$ ipython --no-banner

In [1]: import numpy as np

In [2]: np.set_printoptions(suppress=True, linewidth=200)

In [3]: F = np.array([[1, -1, 2], [2, 1, 0], [2, 1, 0]])

In [4]: F
Out[4]: 
array([[ 1, -1,  2],
       [ 2,  1,  0],
       [ 2,  1,  0]])

In [5]: np.round(np.sort(np.abs(np.linalg.eigvals(F))), 2) + 0
Out[5]: array([0.  , 0.41, 2.41])

In [6]: np.linalg.matrix_power(F, 4)
Out[6]: 
array([[17, -2, 14],
       [24, -3, 20],
       [24, -3, 20]])

In [7]: print(np.allclose(F, F.T))
False

In [8]: print(F @ F)
[[ 3  0  2]
 [ 4 -1  4]
 [ 4 -1  4]]

In [9]: np.allclose(F @ F.T, F.T @ F)
Out[9]: False

In [10]: (F - F.T) / 2
Out[10]: 
array([[ 0. , -1.5,  0. ],
       [ 1.5,  0. , -0.5],
       [ 0. ,  0.5,  0. ]])

In [11]: rng = np.random.default_rng(60158)

In [12]: A2 = F + rng.integers(-2, 3, (3, 2)) @ rng.integers(-2, 3, (2, 3))

In [13]: A2
Out[13]: 
array([[-3,  1, -2],
       [ 4,  2,  0],
       [ 0, -2,  2]])

In [14]: print(np.round(np.linalg.svd(A2 - F, compute_uv=False), 2) + 0)
[6.18 4.45 0.  ]

In [15]: np.linalg.matrix_rank(A2 - F, tol=1e-8)
Out[15]: np.int64(2)

In [16]: hat = np.triu(np.array([[4, -8, 5], [4, -1, -5], [9, -1, -9]]), 1) + np.eye(3)

In [17]: A2 = hat @ F @ np.linalg.inv(hat)

In [18]: np.round(np.linalg.det(A2), 2)
Out[18]: np.float64(0.0)

In [19]: print(np.linalg.matrix_rank(A2))
2

In [20]: np.trace(A2), np.trace(F)
Out[20]: (np.float64(2.0), np.int64(2))

In [21]: left, sv, VT = np.linalg.svd(F)

In [22]: np.argmax(sv[:-1] / (sv[1:] + 1e-6)) + 1
Out[22]: np.int64(2)

In [23]: A2 = left[:, :2] @ np.diag(sv[:2]) @ VT[:2]

In [24]: A2.round(2) + 0
Out[24]: 
array([[ 1., -1.,  2.],
       [ 2.,  1.,  0.],
       [ 2.,  1.,  0.]])
